% ipython --no-banner

In [1]: import numpy as np

In [2]: np.set_printoptions(precision=2, suppress=True, linewidth=160, legacy="1.25")

In [3]: def rd(a):
   ...:     return np.round(a, 2) + 0
   ...: 

In [4]: feats = np.array([[2, 5, 0], [3, 0, 5], [2, 0, 4]])

In [5]: feats
Out[5]: 
array([[2, 5, 0],
       [3, 0, 5],
       [2, 0, 4]])

In [6]: ev, vecs = np.linalg.eig(feats)

In [7]: rd(np.sort(np.linalg.eigvals(feats @ feats)))
Out[7]: array([ 0.76,  2.84, 46.4 ])

In [8]: print(rd(np.sort(np.linalg.eigvals(np.linalg.inv(feats)))))
[-0.59  0.15  1.15]

In [9]: vec = np.array([2, -2, -3])

In [10]: rhs = feats @ vec

In [11]: c, lr = np.zeros(3), 1 / np.linalg.norm(feats, 2) ** 2

In [12]: for i in range(25):
    ...:     c -= lr * feats.T @ (feats @ c - rhs)
    ...:     if i % 5 == 0: print(i, round(np.linalg.norm(feats @ c - rhs), 2))
    ...: 
0 1.67
5 0.94
10 0.94
15 0.93
20 0.93

In [13]: rd(np.linalg.cond(feats))
Out[13]: 29.07

In [14]: rng = np.random.default_rng(1412)

In [15]: z = rng.permutation(3)

In [16]: print(z)
[0 1 2]

In [17]: B = feats[z][:, z]

In [18]: rd(np.sort(np.abs(np.linalg.eigvals(B))))
Out[18]: array([0.87, 1.68, 6.81])

In [19]: B
Out[19]: 
array([[2, 5, 0],
       [3, 0, 5],
       [2, 0, 4]])

In [20]: [round(float(x), 2) for x in np.linalg.svd(feats, compute_uv=False)[:3]]
Out[20]: [7.47, 5.2, 0.26]

In [21]: rd(np.linalg.norm(feats, 2) / np.linalg.norm(feats))
Out[21]: 0.82

In [22]: m1 = np.load("x.npy")

In [23]: m1
Out[23]: 
array([[ 2.05, -3.  ,  3.  ],
       [-2.  , -2.95,  0.  ],
       [ 2.  , -3.  ,  3.05]])

In [24]: print(rd(np.abs(np.linalg.svd(m1)[2][-1])))
[0.55 0.38 0.74]

In [25]: np.linalg.matrix_rank(m1, rtol=0.1)
Out[25]: 2
